$ python3 -q
>>> import numpy as np
>>> np.set_printoptions(precision=2, suppress=True, linewidth=200, sign=" ")
>>> rnd = lambda a: np.round(a, 2) + 0
>>> A = np.load("w.npy")
>>> A
array([[ 0,  1],
       [ 4,  0]])
>>> rng = np.random.default_rng(208)
>>> z = rng.permutation(2)
>>> z
array([ 1,  0])
>>> M2 = A[z][:, z]
>>> np.allclose(M2, A)
False
>>> np.trace(M2)
np.int64(0)
>>> np.diag(M2)
array([ 0,  0])
>>> M2
array([[ 0,  4],
       [ 1,  0]])
>>> rnd(np.linalg.det(M2)), rnd(np.linalg.det(A[z]))
(np.float64(-4.0), np.float64(4.0))
>>> Q = M2.astype(float).copy()
>>> for j in range(2):
...     Q[:, j] -= Q[:, :j] @ (Q[:, :j].T @ Q[:, j])
...     Q[:, j] /= np.linalg.norm(Q[:, j])
... 
>>> Q.T @ Q
array([[ 1.,  0.],
       [ 0.,  1.]])
>>> Q
array([[ 0.,  1.],
       [ 1.,  0.]])
>>> Q.T @ M2
array([[ 1.,  0.],
       [ 0.,  4.]])
>>> np.diff(A, axis=0)
array([[ 4, -1]])
>>> A - A[0]
array([[ 0,  0],
       [ 4, -1]])
>>> np.unravel_index(np.abs(A).argmax(), A.shape)
(np.int64(1), np.int64(0))
>>> A.shape
(2, 2)
>>> np.count_nonzero(A)
np.int64(2)
>>> A.sum(axis=0)
array([ 4,  1])
>>> W0 = np.load("x.npy")
>>> W0
array([[-0.65, -2.23,  0.55],
       [ 0.12, -8.92,  0.74],
       [ 0.62, -1.85,  0.23],
       [ 0.12, -1.72,  0.98],
       [ 0.84, -1.61, -2.08],
       [-0.38, -1.12, -0.89],
       [ 0.92, -1.09,  0.57],
       [-0.23, -0.71, -0.54],
       [-0.36,  0.62,  0.1 ],
       [ 1.  ,  4.44, -1.63],
       [ 0.44,  0.77,  1.15],
       [ 0.47, -2.2 , -0.08],
       [ 0.37, -1.17, -1.78],
       [ 0.09, -0.88, -1.19]])
>>> cen = (W0 - W0.mean(axis=0)) / W0.std(axis=0)
>>> rnd(cen.std(axis=0))
array([ 1.,  1.,  1.])
>>> np.argwhere(np.abs(cen) > 2)
array([[ 1,  1],
       [ 9,  1]])
>>> c = np.linalg.lstsq(np.delete(cen, 1, axis=1), cen[:, 1])[0]
>>> rnd(c)
array([ 0.16, -0.31])
>>> np.abs(c).argmax()
np.int64(1)
>>> M2 = A / np.sqrt((A ** 2).mean(axis=1, keepdims=True))
>>> A - A.mean(axis=1, keepdims=True)
array([[-0.5,  0.5],
       [ 2. , -2. ]])
>>> np.linalg.matrix_rank(A - A.mean(axis=1, keepdims=True))
np.int64(1)
>>> rnd(np.linalg.norm(M2, axis=1))
array([ 1.41,  1.41])
>>> x = np.array([2, 1, 1])
>>> target = W0 @ x
>>> rnd(np.linalg.pinv(W0) @ W0)
array([[ 1.,  0.,  0.],
       [ 0.,  1.,  0.],
       [ 0.,  0.,  1.]])
>>> rnd(target)
array([-2.98, -7.94, -0.38, -0.5 , -2.01, -2.77,  1.32, -1.71,  0.  ,  4.81,  2.8 , -1.34, -2.21, -1.89])
>>> rnd(np.linalg.solve(W0.T @ W0, W0.T @ target))
array([ 2.,  1.,  1.])
>>> rnd(np.linalg.lstsq(W0, target)[0])
array([ 2.,  1.,  1.])
>>> target = target + 0.1 * rng.normal(size=14)
>>> rnd(target)
array([-3.13, -8.08, -0.3 , -0.56, -2.07, -2.7 ,  1.15, -1.69, -0.06,  5.  ,  2.84, -1.41, -1.96, -1.76])
>>> c, *_ = np.linalg.lstsq(W0, target)
>>> [round(float(np.linalg.norm(np.linalg.solve(W0.T @ W0 + lam * np.eye(3), W0.T @ target))), 2) for lam in (0, 1, 10, 100)]
[2.43, 2.01, 1.1, 0.53]
>>> rnd(c)
array([ 2.  ,  1.01,  0.94])
>>> rnd(np.linalg.norm(target - W0 @ c))
np.float64(0.33)
>>> c.round()
array([ 2.,  1.,  1.])
>>> M = np.load("m.npy")
>>> rnd(M)
array([[ 7.73,  3.73,  2.02,  6.73,  3.51],
       [ 1.64, -2.36,  6.89,  0.64,  5.94],
       [-2.96, -6.96, 10.56, -3.96,  7.78],
       [ 2.32, -1.68,  6.34,  1.32,  5.67],
       [-2.54, -6.54, 10.23, -3.54,  7.61],
       [ 6.68,  2.68,  2.86,  5.68,  3.93],
       [ 9.83,  5.83,  0.34,  8.83,  2.67],
       [ 8.51,  4.51,  1.39,  7.51,  3.2 ],
       [ 5.82,  1.82,  3.54,  4.82,  4.27],
       [ 1.95, -2.05,  6.64,  0.95,  5.82],
       [10.72,  6.72, -0.38,  9.72,  2.31],
       [ 9.84,  5.84,  0.32,  8.84,  2.66],
       [-1.21, -5.21,  9.17, -2.21,  7.09],
       [ 4.6 ,  0.6 ,  4.52,  3.6 ,  4.76],
       [ 4.38,  0.38,  4.7 ,  3.38,  4.85],
       [ 6.65,  2.65,  2.88,  5.65,  3.94],
       [-5.88, -9.88, 12.9 , -6.88,  8.95],
       [ 2.47, -1.53,  6.23,  1.47,  5.61]])
>>> def softmax(z):
...     e = np.exp(z - z.max(axis=-1, keepdims=True))
...     return e / e.sum(axis=-1, keepdims=True)
... 
>>> rnd(softmax(M[17]))
array([ 0.01,  0.  ,  0.64,  0.01,  0.34])
>>> rnd(softmax(10 * M[17]))
array([ 0.,  0.,  1.,  0.,  0.])
>>> S = M @ M.T / np.sqrt(5)
>>> softmax(S).round(6).argmax(axis=1)
array([ 10,  16,  16,  16,  16,  10,  10,  10,  10,  16,  10,  10,  16,  10,  10,  10,  16,  16])
>>> cen = M - M.mean(axis=0)
>>> evecs = np.linalg.svd(cen)[2][:2]
>>> M2 = cen - cen @ evecs.T @ evecs
>>> rnd((cen @ evecs.T).std(axis=0))
array([ 9.15,  0.  ])
>>> rnd(M @ np.linalg.pinv(M) @ M)
array([[ 7.73,  3.73,  2.02,  6.73,  3.51],
       [ 1.64, -2.36,  6.89,  0.64,  5.94],
       [-2.96, -6.96, 10.56, -3.96,  7.78],
       [ 2.32, -1.68,  6.34,  1.32,  5.67],
       [-2.54, -6.54, 10.23, -3.54,  7.61],
       [ 6.68,  2.68,  2.86,  5.68,  3.93],
       [ 9.83,  5.83,  0.34,  8.83,  2.67],
       [ 8.51,  4.51,  1.39,  7.51,  3.2 ],
       [ 5.82,  1.82,  3.54,  4.82,  4.27],
       [ 1.95, -2.05,  6.64,  0.95,  5.82],
       [10.72,  6.72, -0.38,  9.72,  2.31],
       [ 9.84,  5.84,  0.32,  8.84,  2.66],
       [-1.21, -5.21,  9.17, -2.21,  7.09],
       [ 4.6 ,  0.6 ,  4.52,  3.6 ,  4.76],
       [ 4.38,  0.38,  4.7 ,  3.38,  4.85],
       [ 6.65,  2.65,  2.88,  5.65,  3.94],
       [-5.88, -9.88, 12.9 , -6.88,  8.95],
       [ 2.47, -1.53,  6.23,  1.47,  5.61]])
>>> np.abs(np.diag(np.linalg.qr(M)[1])) > 1e-9
array([ True,  True, False, False, False])
>>> arr = np.load("mat.npy")
>>> arr
array([[  5,   6,   7,   8,   9,  10],
       [ 11,  12,  13,  14,  15,  16],
       [ 17,  18,  19,  20,  21,  22],
       [ 23,  24,  25,  26,  27,  28],
       [ 29,  30,  31,  32,  33,  34]])
>>> rk = np.linalg.matrix_rank(arr)
>>> rk
np.int64(2)
>>> ns = np.linalg.svd(arr)[2][rk:].T
>>> [int(np.linalg.matrix_rank(arr[:, :j + 1])) for j in range(6)]
[1, 2, 2, 2, 2, 2]
>>> np.linalg.matrix_rank(arr.T @ arr), np.linalg.matrix_rank(arr @ arr.T)
(np.int64(2), np.int64(2))
>>> [int(np.linalg.matrix_rank(arr[:i])) for i in range(1, len(arr) + 1)]
[1, 2, 2, 2, 2]
>>> rnd(ns @ ns.T)
array([[ 0.48, -0.38, -0.24, -0.1 ,  0.05,  0.19],
       [-0.38,  0.7 , -0.21, -0.12, -0.04,  0.05],
       [-0.24, -0.21,  0.82, -0.15, -0.12, -0.1 ],
       [-0.1 , -0.12, -0.15,  0.82, -0.21, -0.24],
       [ 0.05, -0.04, -0.12, -0.21,  0.7 , -0.38],
       [ 0.19,  0.05, -0.1 , -0.24, -0.38,  0.48]])
>>> np.allclose(arr @ ns, 0)
True
>>> U, sigma, Vt = np.linalg.svd(arr)
>>> np.argmax(sigma[:-1] / (sigma[1:] + 1e-6)) + 1
np.int64(2)
>>> M2 = U[:, :2] @ np.diag(sigma[:2]) @ Vt[:2]
>>> np.linalg.matrix_rank(arr, rtol=0.05)
np.int64(1)
>>> rnd(np.linalg.norm(arr - M2, 2)), rnd(sigma[2])
(np.float64(0.0), np.float64(0.0))
>>> rnd(np.abs(arr - M2).max())
np.float64(0.0)
>>> data = np.load("out18.npy")
>>> data
array([[ 0,  0,  0,  0,  0,  0],
       [ 0,  0,  0,  2,  0,  0],
       [ 0,  0,  0,  3,  0,  0],
       [ 0,  0,  0,  0,  0,  0],
       [ 0,  0,  0,  0,  0,  0],
       [ 0,  1,  3,  0,  0,  2]])
>>> # 3 groups of indices that never mix
>>> rk = np.linalg.matrix_rank(data)
>>> rk
np.int64(2)
>>> ns = np.linalg.svd(data)[2][rk:].T
>>> rnd(data @ ns)
array([[ 0.,  0.,  0.,  0.],
       [ 0.,  0.,  0.,  0.],
       [ 0.,  0.,  0.,  0.],
       [ 0.,  0.,  0.,  0.],
       [ 0.,  0.,  0.,  0.],
       [ 0.,  0.,  0.,  0.]])
>>> np.allclose(data @ ns, 0)
True
>>> [int(np.linalg.matrix_rank(np.delete(data, i, axis=0))) for i in range(6)]
[2, 2, 2, 2, 2, 1]
>>> [int(np.linalg.matrix_rank(data[:, :j + 1])) for j in range(6)]
[0, 1, 1, 2, 2, 2]
>>> [int(np.linalg.matrix_rank(data[:i])) for i in range(1, len(data) + 1)]
[0, 1, 1, 1, 1, 2]
>>> ns.shape
(6, 4)
